% ipython --no-banner

In [1]: import numpy as np

In [2]: np.set_printoptions(suppress=True, linewidth=200)

In [3]: X = np.load("sample4.npy")

In [4]: X
Out[4]: 
array([[-1,  0,  1,  2],
       [ 3,  4,  5,  6],
       [ 7,  8,  9, 10]])

In [5]: # rows and columns are dependent

In [6]: rank = np.linalg.matrix_rank(X)

In [7]: rank
Out[7]: np.int64(2)

In [8]: N = np.linalg.svd(X)[2][rank:].T

In [9]: np.linalg.matrix_rank(X.T @ X), np.linalg.matrix_rank(X @ X.T)
Out[9]: (np.int64(2), np.int64(2))

In [10]: np.round(N @ N.T, 3)
Out[10]: 
array([[ 0.3, -0.4, -0.1,  0.2],
       [-0.4,  0.7, -0.2, -0.1],
       [-0.1, -0.2,  0.7, -0.4],
       [ 0.2, -0.1, -0.4,  0.3]])

In [11]: r0 = np.array([7, 4, 0])

In [12]: np.correlate(X[1], X[2], "full")
Out[12]: array([ 30,  67, 110, 158, 122,  83,  42])

In [13]: np.convolve(X[1], r0)
Out[13]: array([21, 40, 51, 62, 24,  0])

In [14]: np.cross(X[1, :3], X[2, :3])
Out[14]: array([-4,  8, -4])

In [15]: np.array([np.convolve(row, r0, "same") for row in X])
Out[15]: 
array([[ -4,   7,  18,   8],
       [ 40,  51,  62,  24],
       [ 84,  95, 106,  40]])

In [16]: rng = np.random.default_rng(61611)

In [17]: A2 = X + rng.integers(-2, 3, (3, 2)) @ rng.integers(-2, 3, (2, 4))

In [18]: A2
Out[18]: 
array([[-3,  4, -1,  2],
       [-1,  8,  9,  6],
       [ 9,  6,  7, 10]])

In [19]: np.abs(A2 - X).sum(axis=1)
Out[19]: array([ 8, 12,  6])

In [20]: np.linalg.matrix_rank(A2 - X, tol=1e-8)
Out[20]: np.int64(2)

In [21]: Uu, sig, Vt = np.linalg.svd(X)

In [22]: np.argmax(sig[:-1] / (sig[1:] + 1e-6)) + 1
Out[22]: np.int64(2)

In [23]: A2 = Uu[:, :2] @ np.diag(sig[:2]) @ Vt[:2]

In [24]: round(np.abs(X - A2).max(), 3)
Out[24]: np.float64(0.0)

In [25]: round(float(np.linalg.norm(X - A2) / np.linalg.norm(X)), 3)
Out[25]: 0.0

In [26]: np.linalg.matrix_rank(A2)
Out[26]: np.int64(2)

In [27]: C2 = X.T @ X

In [28]: np.round(np.linalg.eigvalsh(C2)[::-1], 3) + 0
Out[28]: array([380.96,   5.04,   0.  ,   0.  ])

In [29]: (X @ X.T).shape
Out[29]: (3, 3)

In [30]: np.diag(C2)
Out[30]: array([ 59,  80, 107, 140])

In [31]: np.linalg.matrix_rank(C2)
Out[31]: np.int64(2)

In [32]: np.allclose(C2, C2.T)
Out[32]: True
